In [1]: import numpy as np

In [2]: import numpy.linalg as la

In [3]: np.set_printoptions(precision=1, suppress=True, linewidth=160, floatmode="fixed")

In [4]: def rnd(a):
   ...:     return np.round(a, 1) + 0
   ...: 

In [5]: W0 = np.loadtxt("dump.csv", delimiter=",")

In [6]: print(W0)
[[ 13.5  -1.1   2.0]
 [  8.9   3.1   6.0]
 [ -9.6  -3.2 -10.9]
 [  2.4  -1.4  -3.2]
 [ -0.1  -0.4  -2.8]
 [  7.6  -7.9 -10.0]
 [  4.9   2.5   3.3]
 [  6.7   2.9   4.6]
 [  2.5  -1.5  -3.3]
 [ 13.8   3.4   8.4]]

In [7]: cov = np.cov(W0, rowvar=False)

In [8]: print(rnd(cov))
[[47.4  8.1 31.8]
 [ 8.1 12.5 21.0]
 [31.8 21.0 43.0]]

In [9]: E = np.load("w.npy")

In [10]: print(E)
[[-3  1 -1]
 [-3  1 -1]
 [ 3  0 -2]]

In [11]: U, s, Vh = la.svd(E)

In [12]: evecs = Vh[:(s > 1e-8).sum()]

In [13]: rng = np.random.default_rng(78)

In [14]: x0 = E[0] + 3 * E[2] + rng.integers(2) * np.eye(3)[0]

In [15]: print(x0)
[ 7.0  1.0 -7.0]

In [16]: print(np.allclose(evecs.T @ evecs @ x0, x0))
False

In [17]: print(rnd(la.norm(x0 - evecs.T @ evecs @ x0)))
0.2

In [18]: U, s, Vh = la.svd(E)

In [19]: print(rnd(s))
[5.3 2.6 0.0]

In [20]: M2 = U[:, :2] @ np.diag(s[:2]) @ Vh[:2]

In [21]: print(la.matrix_rank(M2))
2

In [22]: print(rnd(la.norm(E - M2, 2)), rnd(s[2]))
0.0 0.0

In [23]: print(rnd(np.abs(E - M2).max()))
0.0

In [24]: s = 3 * 0.2 ** np.arange(3)

In [25]: X = rng.normal(size=(13, 3)) * rng.permutation(s)

In [26]: print(rnd(X))
[[ 1.2 -0.2 -0.1]
 [ 2.1 -0.2  0.0]
 [ 2.2  1.5 -0.1]
 [ 1.6  0.5  0.0]
 [ 3.4  1.0  0.1]
 [ 1.5  0.8  0.1]
 [ 1.7  0.2  0.1]
 [ 0.0  0.9  0.0]
 [ 3.3  0.1 -0.1]
 [-1.7 -0.1  0.0]
 [ 2.6  0.5 -0.1]
 [-0.9  0.1 -0.1]
 [ 0.9 -0.3  0.1]]

In [27]: M2 = np.array([[5, 2, 0], [2, 5, 2], [1, 2, 2]])

In [28]: print(rnd(np.einsum("ij->j", X)))
[17.9  4.9 -0.1]

In [29]: print(la.matrix_rank(np.vstack([X, M2.T])))
3

In [30]: print(np.vstack([X, M2.T]).shape)
(16, 3)

In [31]: M2 = np.c_[X[:, :1] @ np.array([[2]]), np.array([-2, -2, 0, 1, 1, -1, 0, -2, 0, 0, 3, 0, 3])]

In [32]: print(rnd(M2))
[[ 2.4 -2.0]
 [ 4.3 -2.0]
 [ 4.3  0.0]
 [ 3.2  1.0]
 [ 6.9  1.0]
 [ 3.0 -1.0]
 [ 3.4  0.0]
 [ 0.1 -2.0]
 [ 6.6  0.0]
 [-3.3  0.0]
 [ 5.1  3.0]
 [-1.8  0.0]
 [ 1.7  3.0]]

In [33]: print(rnd(la.norm(M2 - X @ la.lstsq(X, M2)[0], axis=0)))
[0.0 5.6]

In [34]: print(rnd(la.lstsq(X, M2[:, 0])[0]))
[2.0 0.0 0.0]

In [35]: Xc = (X - X.mean(axis=0)) / X.std(axis=0)

In [36]: print(rnd(Xc.std(axis=0)))
[1.0 1.0 1.0]

In [37]: print(np.argwhere(np.abs(Xc) > 2))
[[2 1]
 [9 0]]

In [38]: beta = la.lstsq(np.delete(Xc, 2, axis=1), Xc[:, 2])[0]

In [39]: print(rnd(beta))
[0.1 0.2]

In [40]: Xc = X - X.mean(axis=0)

In [41]: U, s, Vh = la.svd(Xc, full_matrices=False)

In [42]: print(la.matrix_rank(Xc))
3

In [43]: print(np.searchsorted(np.cumsum(s ** 2) / (s ** 2).sum(), 0.9) + 1)
2

In [44]: print(rnd((s ** 2).sum() ** 2 / (s ** 4).sum()))
1.2

In [45]: P = X @ la.solve(X.T @ X, X.T)

In [46]: print(rnd(np.diag(P)))
[0.3 0.2 0.5 0.1 0.4 0.2 0.2 0.2 0.4 0.1 0.3 0.1 0.1]

In [47]: print(np.allclose(P @ P, P))
True

In [48]: arr = np.load("data.npy")

In [49]: print(arr)
[[5 5 4]
 [4 4 3]
 [2 2 1]]

In [50]: P = np.triu(np.array([[1, 2, 2], [2, 1, 3], [3, 2, 1]]), 1) + np.eye(3)

In [51]: M2 = P @ arr @ la.inv(P)

In [52]: print(M2)
[[ 17.0 -17.0  29.0]
 [ 10.0 -10.0  16.0]
 [  2.0  -2.0   3.0]]

In [53]: print(P @ arr - arr @ P)
[[ 12.0   2.0 -17.0]
 [  6.0  -2.0 -17.0]
 [  0.0  -4.0 -10.0]]
